$ ipython --no-banner

In [1]: import numpy as np

In [2]: np.set_printoptions(precision=4, suppress=True, linewidth=100)

In [3]: W0 = np.loadtxt("sample5.csv", delimiter=",")

In [4]: W0
Out[4]: 
array([[-0.0987,  0.2829, -0.125 , -0.8411, -0.3423,  0.2645],
       [-0.2961, -0.6522, -0.0171,  0.0536, -0.0428,  0.6942],
       [-0.5593, -0.3008, -0.5155, -0.0528, -0.1877, -0.5413],
       [-0.1645, -0.265 ,  0.371 , -0.4798,  0.6942, -0.2301],
       [-0.1974, -0.1429,  0.7502,  0.02  , -0.5669, -0.2365],
       [ 0.7237, -0.5599, -0.1335, -0.2371, -0.2061, -0.215 ]])

In [5]: # orthonormal columns

In [6]: rng = np.random.default_rng(8594)

In [7]: idx = rng.permutation(6)

In [8]: Y = W0[:, idx] * rng.choice([-1, 1], 6)

In [9]: Y
Out[9]: 
array([[-0.0987, -0.2829,  0.2645,  0.3423, -0.8411,  0.125 ],
       [-0.2961,  0.6522,  0.6942,  0.0428,  0.0536,  0.0171],
       [-0.5593,  0.3008, -0.5413,  0.1877, -0.0528,  0.5155],
       [-0.1645,  0.265 , -0.2301, -0.6942, -0.4798, -0.371 ],
       [-0.1974,  0.1429, -0.2365,  0.5669,  0.02  , -0.7502],
       [ 0.7237,  0.5599, -0.215 ,  0.2061, -0.2371,  0.1335]])

In [10]: left, _, Vh = np.linalg.svd(W0.T @ Y)

In [11]: np.round(np.linalg.lstsq(W0, Y)[0], 4) + 0
Out[11]: 
array([[ 1.,  0.,  0.,  0.,  0.,  0.],
       [ 0., -1.,  0.,  0.,  0.,  0.],
       [ 0.,  0.,  0.,  0.,  0., -1.],
       [ 0.,  0.,  0.,  0.,  1.,  0.],
       [ 0.,  0.,  0., -1.,  0.,  0.],
       [ 0.,  0.,  1.,  0.,  0.,  0.]])

In [12]: np.round(left @ Vh, 4) + 0
Out[12]: 
array([[ 1.,  0.,  0.,  0.,  0.,  0.],
       [ 0., -1.,  0.,  0.,  0.,  0.],
       [ 0.,  0.,  0.,  0.,  0., -1.],
       [ 0.,  0.,  0.,  0.,  1.,  0.],
       [ 0.,  0.,  0., -1.,  0.,  0.],
       [ 0.,  0.,  1.,  0.,  0.,  0.]])

In [13]: W = np.array([[1, 3, -3],
    ...:     [-2, 0, -2],
    ...:     [0, -1, 0],
    ...:     [-2, 3, 0],
    ...:     [1, 1, -1],
    ...:     [2, 2, 3]])

In [14]: coef = np.array([1, 0, 2])

In [15]: act = np.maximum(Y @ W + coef, 0)

In [16]: print((act > 0).astype(int))
[[1 0 1]
 [0 0 1]
 [1 1 1]
 [1 0 1]
 [0 0 1]
 [1 1 0]]

In [17]: act
Out[17]: 
array([[0.1913, 0.    , 4.0779],
       [0.    , 0.    , 1.5816],
       [0.442 , 0.4049, 4.6755],
       [0.4719, 0.    , 1.3301],
       [0.    , 0.    , 0.0356],
       [0.2216, 3.0343, 0.    ]])

In [18]: cent = np.array([[0, 1], [2, 0], [2, 3]])

In [19]: (act @ cent).round(6).argmax(axis=1)
Out[19]: array([1, 1, 1, 1, 1, 0])

In [20]: proj = act @ np.linalg.solve(act.T @ act, act.T)

In [21]: round(float(np.trace(proj)), 4)
Out[21]: 3.0

In [22]: np.round(proj @ act[:, 1], 4) + 0
Out[22]: array([0.    , 0.    , 0.4049, 0.    , 0.    , 3.0343])

In [23]: np.linalg.matrix_rank(np.eye(6) - proj)
Out[23]: np.int64(3)

In [24]: x = np.array([1, 0, -2, 0, -2, -3])

In [25]: print(np.einsum("ij,j->i", W0, x))
[ 0.0423 -2.259   2.471  -1.6046  0.1454  2.0478]

In [26]: print(W0 @ np.eye(6)[1])
[ 0.2829 -0.6522 -0.3008 -0.265  -0.1429 -0.5599]

In [27]: np.linalg.norm(W0 @ x) <= np.linalg.norm(W0, 2) * np.linalg.norm(x) + 1e-9
Out[27]: np.True_

In [28]: np.sign((W0 @ x).round(6))
Out[28]: array([ 1., -1.,  1., -1.,  1.,  1.])

In [29]: W0 @ x
Out[29]: array([ 0.0423, -2.259 ,  2.471 , -1.6046,  0.1454,  2.0478])

In [30]: x = np.array([5, 3, 6, -6, 2, -5])

In [31]: [p for p in range(1, 25) if np.allclose(np.linalg.matrix_power(W0, p), np.eye(6))]
Out[31]: []

In [32]: W0.T @ (W0 @ x)
Out[32]: array([ 5.,  3.,  6., -6.,  2., -5.])

In [33]: np.abs(np.linalg.eigvals(W0))
Out[33]: array([1., 1., 1., 1., 1., 1.])

In [34]: 6 - np.linalg.matrix_rank(W0 - np.eye(6), tol=1e-8)
Out[34]: np.int64(1)

In [35]: np.linalg.inv(W0)
Out[35]: 
array([[-0.0987, -0.2961, -0.5593, -0.1645, -0.1974,  0.7237],
       [ 0.2829, -0.6522, -0.3008, -0.265 , -0.1429, -0.5599],
       [-0.125 , -0.0171, -0.5155,  0.371 ,  0.7502, -0.1335],
       [-0.8411,  0.0536, -0.0528, -0.4798,  0.02  , -0.2371],
       [-0.3423, -0.0428, -0.1877,  0.6942, -0.5669, -0.2061],
       [ 0.2645,  0.6942, -0.5413, -0.2301, -0.2365, -0.215 ]])

In [36]: round(float(np.linalg.det(W0)), 4)
Out[36]: -1.0

In [37]: round(np.linalg.norm(x), 4), round(np.linalg.norm(W0 @ x), 4)
Out[37]: (np.float64(11.619), np.float64(11.619))

In [38]: idx = rng.integers(0, 3, 4)

In [39]: A = np.array([[-3, -3, -2, 2], [3, -1, 0, -1], [-1, -1, -2, 1], [1, 0, -3, -1]]) * (idx[:, None] == idx)

In [40]: A
Out[40]: 
array([[-3,  0,  0,  0],
       [ 0, -1,  0, -1],
       [ 0,  0, -2,  0],
       [ 0,  0,  0, -1]])

In [41]: # triangular

In [42]: x = np.array([4, 0, 5, 0])

In [43]: (A * x).sum(axis=1)
Out[43]: array([-12,   0, -10,   0])

In [44]: A @ (2 * x)
Out[44]: array([-24,   0, -20,   0])

In [45]: print(A @ np.eye(4)[3])
[ 0. -1.  0. -1.]

In [46]: np.linalg.norm(A @ x) <= np.linalg.norm(A, 2) * np.linalg.norm(x) + 1e-9
Out[46]: np.True_

In [47]: np.sign((A @ x).round(6))
Out[47]: array([-1,  0, -1,  0])

In [48]: A @ np.ones(4)
Out[48]: array([-3., -2., -2., -1.])

In [49]: evals, evecs = np.linalg.eig(A)

In [50]: print(np.sort(np.linalg.eigvals(A.T)))
[-3. -2. -1. -1.]

In [51]: np.prod(evals)
Out[51]: np.float64(6.0)

In [52]: A @ evecs[:, 0] - evals[0] * evecs[:, 0]
Out[52]: array([0., 0., 0., 0.])

In [53]: evals
Out[53]: array([-3., -1., -2., -1.])

In [54]: mat = np.loadtxt("m.csv", delimiter=",")

In [55]: print(mat)
[[ -8.4647  10.5784  24.3795  11.5724]
 [ -9.1739   9.3177  23.4686  10.7028]
 [ -8.0021  10.467   24.2518  11.0283]
 [-10.6019   7.4712  24.0783  11.0247]
 [-10.9391   7.7297  24.5078  12.1516]
 [ -9.2085   9.7426  24.0188  13.8793]
 [ -8.229    7.8871  25.4032  11.6465]
 [ -8.648   10.9765  23.8174  13.8863]
 [ -8.2559   7.8719  24.1732  12.7846]
 [ -8.9122   9.8793  24.6045  14.1266]
 [ -8.4047   9.4224  23.5497  11.7767]
 [ -9.7664   8.3601  23.8578  11.5358]
 [ -9.7247   9.2323  23.6705  12.3976]
 [ -9.1218   8.4675  25.1127  10.6128]
 [ -9.9774   9.0733  24.5083  12.0746]
 [ -7.1663   7.1568  23.5377  12.7238]
 [ -8.6091   9.8154  22.3431  13.6812]
 [-10.8271   8.4011  23.9524  11.6066]
 [ -7.9152   8.498   23.7297  13.5702]
 [ -8.3766   9.221   22.5578  11.1985]
 [ -8.5907   8.8725  22.9838  11.7413]
 [-10.4294   7.9806  26.2357  12.5676]
 [-11.1262   7.2321  23.8002  11.985 ]
 [ -8.0985   7.2892  22.1941  13.3375]
 [ -9.3948   7.2872  23.6092  12.4605]
 [-10.5025   9.7421  21.2389  12.3152]
 [ -7.2168   8.7636  25.2422  11.9515]
 [ -7.7127   7.8047  25.853   12.5817]]

In [56]: cent = mat[[25, 23]].astype(float)

In [57]: for _ in range(3):
    ...:     idx = np.linalg.norm(mat[:, None] - cent, axis=-1).argmin(axis=1)
    ...:     cent = np.array([mat[idx == j].mean(axis=0) for j in range(2)])
    ...: 

In [58]: idx
Out[58]: array([0, 0, 0, 0, 0, 1, 1, 0, 1, 1, 0, 0, 0, 0, 0, 1, 0, 0, 1, 0, 0, 1, 0, 1, 1, 0, 1, 1])

In [59]: np.abs(cent[1] - cent[0]).argmax()
Out[59]: np.int64(0)

In [60]: cent[1] - cent[0]
Out[60]: array([ 1.0495, -0.8847,  0.7666,  1.0348])

In [61]: cent
Out[61]: 
array([[-9.4622,  9.0812, 23.6517, 11.8407],
       [-8.4127,  8.1965, 24.4183, 12.8754]])

In [62]: np.bincount(idx)
Out[62]: array([17, 11])

In [63]: idx = mat[:, 2] > np.median(mat[:, 2])

In [64]: f = mat[idx].mean(axis=0) - mat[~idx].mean(axis=0)

In [65]: print(((mat - mat.mean(axis=0)) @ f > 0).astype(int))
[1 0 1 1 1 0 1 0 1 1 0 1 0 1 1 0 0 1 0 0 0 1 1 0 0 0 1 1]

In [66]: f
Out[66]: array([-0.1715, -0.0218,  1.5688, -0.2645])

In [67]: round((((mat - mat.mean(axis=0)) @ f > 0) == idx).mean(), 4)
Out[67]: np.float64(0.8929)

In [68]: W = np.array([[1, 1, 0, 0, 1, 1],
    ...:     [1, 2, 0, 0, 0, 0],
    ...:     [0, 0, 2, 1, 2, 2],
    ...:     [0, 2, 2, 1, 0, 1]])

In [69]: coef = np.array([0, -1, -2, 2, 2, -1])

In [70]: act = np.maximum(mat @ W + coef, 0)

In [71]: (act > 0).mean(axis=0)
Out[71]: array([0.4643, 1.    , 1.    , 1.    , 1.    , 1.    ])

In [72]: print(np.linalg.matrix_rank(act))
6

In [73]: cent = np.array([[3, 1], [2, 1], [1, 3], [2, 0], [1, 3], [2, 2]])

In [74]: print(W @ cent)
[[ 8  7]
 [ 7  3]
 [10 16]
 [10 10]]

In [75]: Y = np.c_[mat[:, :1] @ np.array([[1]]), np.array([3, 2, 3, 3, 2, 5, 1, 2, 5, 0, 2, 4, 1, 2, 1, 1, 2, 3, 3, 4, 4, 2, 2, 4, 4, 4, 3, 4])]

In [76]: Y
Out[76]: 
array([[ -8.4647,   3.    ],
       [ -9.1739,   2.    ],
       [ -8.0021,   3.    ],
       [-10.6019,   3.    ],
       [-10.9391,   2.    ],
       [ -9.2085,   5.    ],
       [ -8.229 ,   1.    ],
       [ -8.648 ,   2.    ],
       [ -8.2559,   5.    ],
       [ -8.9122,   0.    ],
       [ -8.4047,   2.    ],
       [ -9.7664,   4.    ],
       [ -9.7247,   1.    ],
       [ -9.1218,   2.    ],
       [ -9.9774,   1.    ],
       [ -7.1663,   1.    ],
       [ -8.6091,   2.    ],
       [-10.8271,   3.    ],
       [ -7.9152,   3.    ],
       [ -8.3766,   4.    ],
       [ -8.5907,   4.    ],
       [-10.4294,   2.    ],
       [-11.1262,   2.    ],
       [ -8.0985,   4.    ],
       [ -9.3948,   4.    ],
       [-10.5025,   4.    ],
       [ -7.2168,   3.    ],
       [ -7.7127,   4.    ]])

In [77]: np.linalg.norm(np.linalg.qr(mat)[0].T @ Y, axis=0) ** 2 / ((Y ** 2).sum(axis=0) + 1e-12)
Out[77]: array([1.    , 0.8124])

In [78]: np.round(np.linalg.norm(Y - mat @ np.linalg.lstsq(mat, Y)[0], axis=0), 4) + 0
Out[78]: array([0.    , 6.8763])
